$ python -q
>>> import numpy as np
>>> np.set_printoptions(precision=1, suppress=True, linewidth=100, sign=" ")
>>> E = np.loadtxt("case1.csv", delimiter=",")
>>> print(E.round(1) + 0)
[[-0.1  0.3 -0.2  0.1  0.2  0.3  0.2 -0.4 -0.7  0.3]
 [-0.3  0.   0.  -0.5  0.1  0.1 -0.7  0.2 -0.2  0.1]
 [ 0.1 -0.3 -0.3  0.2  0.2  0.1  0.1  0.8 -0.3  0. ]
 [ 0.1 -0.4 -0.3 -0.3  0.5 -0.4  0.2 -0.3  0.   0.1]
 [ 0.3  0.  -0.1 -0.5 -0.2  0.4  0.  -0.1 -0.1 -0.6]
 [-0.4  0.  -0.2 -0.5 -0.5  0.   0.4  0.1  0.1  0.3]
 [ 0.1  0.3  0.5 -0.3  0.1 -0.5  0.2  0.3 -0.4 -0.1]
 [-0.6 -0.5  0.2  0.2 -0.2 -0.1  0.  -0.1 -0.3 -0.4]
 [ 0.5 -0.2 -0.2  0.1 -0.6 -0.4 -0.3 -0.1 -0.3  0.2]
 [-0.2  0.5 -0.6  0.2  0.  -0.4 -0.1  0.   0.1 -0.4]]
>>> # orthonormal columns
>>> print(np.linalg.svd(E, compute_uv=False))
[ 1.  1.  1.  1.  1.  1.  1.  1.  1.  1.]
>>> print(np.round(E.T @ E, 1) + 0)
[[ 1.  0.  0.  0.  0.  0.  0.  0.  0.  0.]
 [ 0.  1.  0.  0.  0.  0.  0.  0.  0.  0.]
 [ 0.  0.  1.  0.  0.  0.  0.  0.  0.  0.]
 [ 0.  0.  0.  1.  0.  0.  0.  0.  0.  0.]
 [ 0.  0.  0.  0.  1.  0.  0.  0.  0.  0.]
 [ 0.  0.  0.  0.  0.  1.  0.  0.  0.  0.]
 [ 0.  0.  0.  0.  0.  0.  1.  0.  0.  0.]
 [ 0.  0.  0.  0.  0.  0.  0.  1.  0.  0.]
 [ 0.  0.  0.  0.  0.  0.  0.  0.  1.  0.]
 [ 0.  0.  0.  0.  0.  0.  0.  0.  0.  1.]]
>>> print(np.linalg.norm(E, axis=0))
[ 1.  1.  1.  1.  1.  1.  1.  1.  1.  1.]
>>> print(np.round(E @ E.T, 1) + 0)
[[ 1.  0.  0.  0.  0.  0.  0.  0.  0.  0.]
 [ 0.  1.  0.  0.  0.  0.  0.  0.  0.  0.]
 [ 0.  0.  1.  0.  0.  0.  0.  0.  0.  0.]
 [ 0.  0.  0.  1.  0.  0.  0.  0.  0.  0.]
 [ 0.  0.  0.  0.  1.  0.  0.  0.  0.  0.]
 [ 0.  0.  0.  0.  0.  1.  0.  0.  0.  0.]
 [ 0.  0.  0.  0.  0.  0.  1.  0.  0.  0.]
 [ 0.  0.  0.  0.  0.  0.  0.  1.  0.  0.]
 [ 0.  0.  0.  0.  0.  0.  0.  0.  1.  0.]
 [ 0.  0.  0.  0.  0.  0.  0.  0.  0.  1.]]
>>> B = np.array([[-3, 0], [2, 3]])
>>> W2 = np.array([[2, -2], [-3, -2]])
>>> arr = np.kron(B, W2)
>>> print(arr)
[[-6  6  0  0]
 [ 9  6  0  0]
 [ 4 -4  6 -6]
 [-6 -4 -9 -6]]
>>> def softmax(z):
...     e = np.exp(z - z.max(axis=-1, keepdims=True))
...     return e / e.sum(axis=-1, keepdims=True)
... 
>>> print(softmax(arr).sum(axis=1))
[ 1.  1.  1.  1.]
>>> print(np.round(softmax(10 * arr[1]), 1) + 0)
[ 1.  0.  0.  0.]
>>> S = arr @ arr.T / np.sqrt(4)
>>> print(np.round(softmax(S + np.triu(np.full(S.shape, -np.inf), 1)), 1) + 0)
[[ 1.  0.  0.  0.]
 [ 0.  1.  0.  0.]
 [ 0.  0.  1.  0.]
 [ 0.  0.  0.  1.]]
>>> print(np.round(softmax(S), 1) + 0)
[[ 1.  0.  0.  0.]
 [ 0.  1.  0.  0.]
 [ 0.  0.  1.  0.]
 [ 0.  0.  0.  1.]]
>>> print(softmax(S).round(6).argmax(axis=1))
[ 0  1  2  3]
>>> r0, v = arr[1], arr[3]
>>> print(r0 @ v)
-78
>>> print(r0 @ r0)
117
>>> p = (r0 @ v) / (r0 @ r0) * r0
>>> print(p)
[-6. -4. -0. -0.]
>>> print(round(np.linalg.norm(r0 + v) ** 2 + np.linalg.norm(r0 - v) ** 2, 1))
572.0
>>> print(np.linalg.matrix_rank(np.outer(r0, v)))
1
>>> r0 = np.array([-2, 3, 1, -2])
>>> B = arr + np.outer(r0, np.eye(4)[0])
>>> print(np.linalg.matrix_rank(B - arr))
1
